% python3 -q
>>> import numpy as np
>>> import numpy.linalg as la
>>> np.set_printoptions(suppress=True, linewidth=120)
>>> rng = np.random.default_rng(3022)
>>> M = rng.normal(size=(25, 4)) + 20 * np.array([1, 2, 2, 0])
>>> M.round(2) + 0
array([[21.19, 40.31, 39.5 ,  0.33],
       [19.97, 39.67, 39.37,  0.19],
       [19.98, 38.25, 38.53,  1.08],
       [20.89, 40.38, 42.22, -1.19],
       [19.69, 40.7 , 39.34,  0.69],
       [19.76, 40.3 , 40.13,  0.  ],
       [20.79, 39.79, 39.96,  0.77],
       [19.54, 40.25, 38.78, -0.53],
       [22.23, 39.38, 39.52, -0.91],
       [19.32, 40.21, 38.53,  1.19],
       [19.77, 40.18, 39.94,  0.32],
       [20.73, 40.75, 41.16,  0.75],
       [19.15, 39.98, 38.25, -1.25],
       [17.6 , 39.61, 41.2 , -0.07],
       [17.53, 40.79, 39.64,  0.25],
       [19.09, 40.47, 40.2 , -1.7 ],
       [21.54, 41.4 , 40.62,  0.69],
       [19.81, 40.42, 40.86, -1.06],
       [17.46, 39.57, 39.28, -0.33],
       [19.12, 38.88, 41.32, -0.61],
       [20.13, 40.49, 36.58,  0.4 ],
       [20.78, 39.12, 38.67,  1.57],
       [19.55, 40.63, 41.66, -1.33],
       [19.45, 40.3 , 41.05,  1.19],
       [19.74, 39.52, 38.58, -0.63]])
>>> Xc = M - M.mean(axis=0)
>>> vecs = la.svd(Xc)[2][:1]
>>> other = Xc - Xc @ vecs.T @ vecs
>>> np.round(other.std(axis=0), 2)
array([1.13, 0.64, 0.31, 0.78])
>>> la.norm(other, axis=1).round(6).argmax()
np.int64(8)
>>> Xc = (M - M.mean(axis=0)) / M.std(axis=0)
>>> np.round(Xc.std(axis=0), 2)
array([1., 1., 1., 1.])
>>> c = la.lstsq(np.delete(Xc, 3, axis=1), Xc[:, 3])[0]
>>> c.round(2)
array([ 0.15, -0.03, -0.27])
>>> np.abs(c).argmax()
np.int64(2)
>>> print(round(1 - np.var(Xc[:, 3] - np.delete(Xc, 3, axis=1) @ c), 2))
0.1
>>> other = np.array([[2, -1, -2, -1], [3, 0, 2, -3]])
>>> m1 = other.T @ other
>>> m1
array([[ 13,  -2,   2, -11],
       [ -2,   1,   2,   1],
       [  2,   2,   8,  -4],
       [-11,   1,  -4,  10]])
>>> la.norm(m1, axis=1).argmax()
np.int64(0)
>>> print(round(float(la.norm(m1, 2) / la.norm(m1)), 2))
0.95
>>> evals, vecs = la.eigh(m1)
>>> vec = np.array([2, 3, 0, -3])
>>> np.round(la.eigvalsh(m1[1:, 1:]), 2) + 0
array([ 0.  ,  5.86, 13.14])
>>> np.round(vecs * np.maximum(evals, 0) @ vecs.T, 2)
array([[ 13.,  -2.,   2., -11.],
       [ -2.,   1.,   2.,   1.],
       [  2.,   2.,   8.,  -4.],
       [-11.,   1.,  -4.,  10.]])
